$ python3 -q
>>> import numpy as np
>>> from numpy import linalg as LA
>>> np.set_printoptions(precision=2, suppress=True, linewidth=100, floatmode="fixed")
>>> E = np.loadtxt("data.csv", delimiter=",")
>>> print(E)
[[-7.00  1.00  4.00]
 [ 0.00  0.00  0.00]
 [-3.00  3.00  4.00]
 [ 0.00  0.00  0.00]
 [-7.00  1.00  4.00]
 [ 0.00  0.00  0.00]
 [ 0.00  0.00  0.00]
 [ 0.00  0.00  0.00]
 [-2.00  0.00  5.00]
 [-7.00  1.00  4.00]
 [ 0.00  0.00  0.00]
 [ 0.00  0.00  0.00]
 [ 2.00  2.00  5.00]
 [ 2.00  2.00  5.00]
 [-5.00  1.00 -1.00]
 [ 2.00  2.00  5.00]
 [ 0.00  0.00  0.00]
 [ 0.00  0.00  0.00]
 [ 0.00  0.00  0.00]
 [ 0.00  0.00  0.00]
 [-5.00  1.00 -1.00]
 [-2.00  0.00  5.00]
 [ 0.00  0.00  0.00]
 [ 0.00  0.00  0.00]
 [ 0.00  0.00  0.00]]
>>> x = np.array([3, 1, 0])
>>> rhs = E @ x
>>> np.round(LA.pinv(E) @ E, 2) + 0
array([[1.00, 0.00, 0.00],
       [0.00, 1.00, 0.00],
       [0.00, 0.00, 1.00]])
>>> rng = np.random.default_rng(739576)
>>> rhs = rhs + 0.3 * rng.normal(size=25)
>>> rhs
array([-20.09,   0.08,  -5.78,   0.15, -20.02,  -0.31,   0.35,  -0.32,  -6.08, -20.28,  -0.13,
         0.06,   8.31,   8.22, -14.01,   7.76,   0.20,   0.54,  -0.13,   0.31, -13.50,  -5.76,
         0.19,  -0.16,  -0.05])
>>> b, *_ = LA.lstsq(E, rhs)
>>> print(b)
[ 3.00  1.09 -0.02]
>>> print(np.round(E.T @ (rhs - E @ b), 2) + 0)
[0.00 0.00 0.00]
>>> b.round()
array([ 3.00,  1.00, -0.00])
>>> Xs = E - E.mean(axis=0)
>>> U, sigma, vt = LA.svd(Xs, full_matrices=False)
>>> vt[0] * np.sign(vt[0, np.abs(vt[0]).argmax()])
array([ 0.91, -0.12, -0.40])
>>> round((sigma ** 2).sum() ** 2 / (sigma ** 4).sum(), 2)
np.float64(2.02)
>>> LA.matrix_rank(Xs)
np.int64(3)
>>> sigma
array([14.07, 11.18,  3.24])
>>> (np.sign(U[:, 0]) == np.sign(U[0, 0])).astype(int)
array([1, 0, 1, 0, 1, 0, 0, 0, 1, 1, 0, 0, 0, 0, 1, 0, 0, 0, 0, 0, 1, 1, 0, 0, 0])
>>> print(np.round(Xs.mean(axis=0), 2) + 0)
[0.00 0.00 0.00]
>>> basis = E[[4, 13]].astype(float)
>>> for _ in range(3):
...     idx = LA.norm(E[:, None] - basis, axis=-1).argmin(axis=1)
...     basis = np.array([E[idx == j].mean(axis=0) for j in range(2)])
... 
>>> idx
array([0, 1, 0, 1, 0, 1, 1, 1, 1, 0, 1, 1, 1, 1, 0, 1, 1, 1, 1, 1, 0, 1, 1, 1, 1])
>>> print(basis)
[[-5.67  1.33  2.33]
 [ 0.11  0.32  1.32]]
>>> Xs = E - E.mean(axis=0)
>>> V = LA.svd(Xs)[2][:2]
>>> B = Xs - Xs @ V.T @ V
>>> B.std(axis=0)
array([0.01, 0.63, 0.16])
>>> np.diag(V.T @ V)
array([1.00, 0.06, 0.94])
>>> print(np.round(np.cov(Xs @ V.T, rowvar=False), 2) + 0)
[[8.25 0.00]
 [0.00 5.21]]
>>> LA.norm(B, axis=1).round(6).argmax()
np.int64(2)
>>> print(np.count_nonzero(E))
31
>>> E.sum(axis=1)
array([-2.00,  0.00,  4.00,  0.00, -2.00,  0.00,  0.00,  0.00,  3.00, -2.00,  0.00,  0.00,  9.00,
        9.00, -5.00,  9.00,  0.00,  0.00,  0.00,  0.00, -5.00,  3.00,  0.00,  0.00,  0.00])
>>> round(LA.norm(E), 2)
np.float64(21.05)
>>> E - E[0]
array([[ 0.00,  0.00,  0.00],
       [ 7.00, -1.00, -4.00],
       [ 4.00,  2.00,  0.00],
       [ 7.00, -1.00, -4.00],
       [ 0.00,  0.00,  0.00],
       [ 7.00, -1.00, -4.00],
       [ 7.00, -1.00, -4.00],
       [ 7.00, -1.00, -4.00],
       [ 5.00, -1.00,  1.00],
       [ 0.00,  0.00,  0.00],
       [ 7.00, -1.00, -4.00],
       [ 7.00, -1.00, -4.00],
       [ 9.00,  1.00,  1.00],
       [ 9.00,  1.00,  1.00],
       [ 2.00,  0.00, -5.00],
       [ 9.00,  1.00,  1.00],
       [ 7.00, -1.00, -4.00],
       [ 7.00, -1.00, -4.00],
       [ 7.00, -1.00, -4.00],
       [ 7.00, -1.00, -4.00],
       [ 2.00,  0.00, -5.00],
       [ 5.00, -1.00,  1.00],
       [ 7.00, -1.00, -4.00],
       [ 7.00, -1.00, -4.00],
       [ 7.00, -1.00, -4.00]])
>>> LA.svd(E, compute_uv=False)
array([17.25, 11.61,  3.29])
>>> E.mean(axis=0)
array([-1.28,  0.56,  1.56])
>>> LA.rank(E)
Traceback (most recent call last):
  File "<python-input-40>", line 1, in <module>
    LA.rank(E)
    ^^^^^^^
AttributeError: module 'numpy.linalg' has no attribute 'rank'
>>> arr = np.load("mat.npy")
>>> arr
array([[ 4.27,  0.11,  2.22],
       [ 0.11,  8.46, -2.20],
       [ 2.22, -2.20, -0.74]])
>>> evals, V = LA.eig(arr)
>>> print(np.round(np.prod(evals), 2))
-90.16
>>> print(np.sort(LA.eigvals(LA.inv(arr))))
[-0.50  0.11  0.20]
>>> q, r_ = LA.qr(arr)
>>> r_
array([[-4.81,  0.72, -1.58],
       [ 0.00, -8.71,  1.79],
       [ 0.00,  0.00, -2.15]])
>>> print(np.allclose(r_.T @ r_, arr.T @ arr))
True
>>> print(round(np.trace(q @ q.T), 2))
3.0
>>> q.shape, r_.shape
((3, 3), (3, 3))
>>> mat = np.load("case3.npy")
>>> mat
array([[ 1.00,  0.00,  0.00,  0.00],
       [ 0.00,  0.87,  0.50,  0.00],
       [ 0.00, -0.50,  0.87,  0.00],
       [ 0.00,  0.00,  0.00,  1.00]])
>>> x = np.array([-1, 4, 7, 7])
>>> rhs = mat @ x
>>> rhs
array([-1.00,  6.96,  4.06,  7.00])
>>> LA.solve(mat, rhs + mat[:, 2])
array([-1.00,  4.00,  8.00,  7.00])
>>> np.round(LA.solve(mat.T, mat[1]), 2) + 0
array([0.00, 1.00, 0.00, 0.00])
>>> q, r_ = LA.qr(mat)
>>> np.allclose(r_.T @ r_, mat.T @ mat)
True
>>> q.shape, r_.shape
((4, 4), (4, 4))
>>> r_.round(2) + 0
array([[ 1.00,  0.00,  0.00,  0.00],
       [ 0.00, -1.00,  0.00,  0.00],
       [ 0.00,  0.00,  1.00,  0.00],
       [ 0.00,  0.00,  0.00,  1.00]])
>>> mat[:, 0] @ mat[:, 3]
np.float64(0.0)
>>> LA.svd(mat, compute_uv=False)
array([1.00, 1.00, 1.00, 1.00])
>>> LA.pinv(mat)
array([[ 1.00,  0.00,  0.00,  0.00],
       [ 0.00,  0.87, -0.50,  0.00],
       [ 0.00,  0.50,  0.87,  0.00],
       [ 0.00,  0.00,  0.00,  1.00]])
>>> np.round(mat.T @ mat, 2) + 0
array([[1.00, 0.00, 0.00, 0.00],
       [0.00, 1.00, 0.00, 0.00],
       [0.00, 0.00, 1.00, 0.00],
       [0.00, 0.00, 0.00, 1.00]])
>>> LA.norm(mat, axis=0)
array([1.00, 1.00, 1.00, 1.00])
>>> x = np.array([5, 1, 4, 5])
>>> rhs = mat @ x
>>> b, lr = np.zeros(4), 1 / LA.norm(mat, 2) ** 2
>>> for i in range(20):
...     b -= lr * mat.T @ (mat @ b - rhs)
...     if i % 5 == 0: print(i, round(LA.norm(mat @ b - rhs), 2))
... 
0 0.0
5 0.0
10 0.0
15 0.0
>>> b
array([5.00, 1.00, 4.00, 5.00])
>>> K = np.array([[1, 0, 0], [-3, 1, 0], [-2, -1, 1]])
>>> K
array([[ 1,  0,  0],
       [-3,  1,  0],
       [-2, -1,  1]])
>>> B = K / LA.norm(K, axis=1, keepdims=True)
>>> cov = B @ B.T
>>> round(np.degrees(np.arccos(np.clip(cov[2, 1], -1, 1))), 2)
np.float64(49.8)
>>> (np.abs(cov) > 0.9).astype(int)
array([[1, 1, 0],
       [1, 1, 0],
       [0, 0, 1]])
>>> u = np.array([-2, -1, 2])
>>> B = K + np.outer(u, np.eye(3)[2])
>>> B
array([[ 1.00,  0.00, -2.00],
       [-3.00,  1.00, -1.00],
       [-2.00, -1.00,  3.00]])
>>> LA.matrix_rank(LA.inv(B) - LA.inv(K), tol=1e-8)
np.int64(1)
>>> np.round(LA.det(B) / LA.det(K), 2), np.round(1 + LA.solve(K, u)[2], 2)
(np.float64(-8.0), np.float64(-8.0))
>>> m1 = np.load("layer15.npy")
>>> m1
array([[ 0.56, -0.54,  0.34],
       [-0.94, -0.29,  0.91],
       [ 0.72,  0.29, -0.76],
       [ 0.42,  0.15, -0.46],
       [-0.67, -0.26,  0.72],
       [ 0.69, -0.61,  0.34],
       [ 0.58, -0.46,  0.20],
       [-0.06,  0.54, -0.64],
       [-0.77,  0.11,  0.50],
       [-0.35, -0.73,  0.90],
       [-0.09, -0.29,  0.42],
       [ 0.80,  0.43, -0.87]])
>>> U, sigma, vt = LA.svd(m1, full_matrices=False)
>>> print((sigma > 1e-8).sum())
3
>>> print(sigma / sigma[0])
[1.00 0.62 0.06]
>>> np.abs(vt[0])
array([0.58, 0.34, 0.74])
>>> np.round(U.T @ U, 2) + 0
array([[1.00, 0.00, 0.00],
       [0.00, 1.00, 0.00],
       [0.00, 0.00, 1.00]])
>>> print(sigma)
[2.89 1.78 0.16]
>>> Xs = (m1 - m1.mean(axis=0)) / m1.std(axis=0)
>>> np.argwhere(np.abs(Xs) > 2)
array([], shape=(0, 2), dtype=int64)
>>> b = LA.lstsq(np.delete(Xs, 1, axis=1), Xs[:, 1])[0]
>>> round(float(1 - np.var(Xs[:, 1] - np.delete(Xs, 1, axis=1) @ b)), 2)
0.97
>>> print(np.abs(b).argmax())
1
>>> print(b)
[-0.77 -1.33]
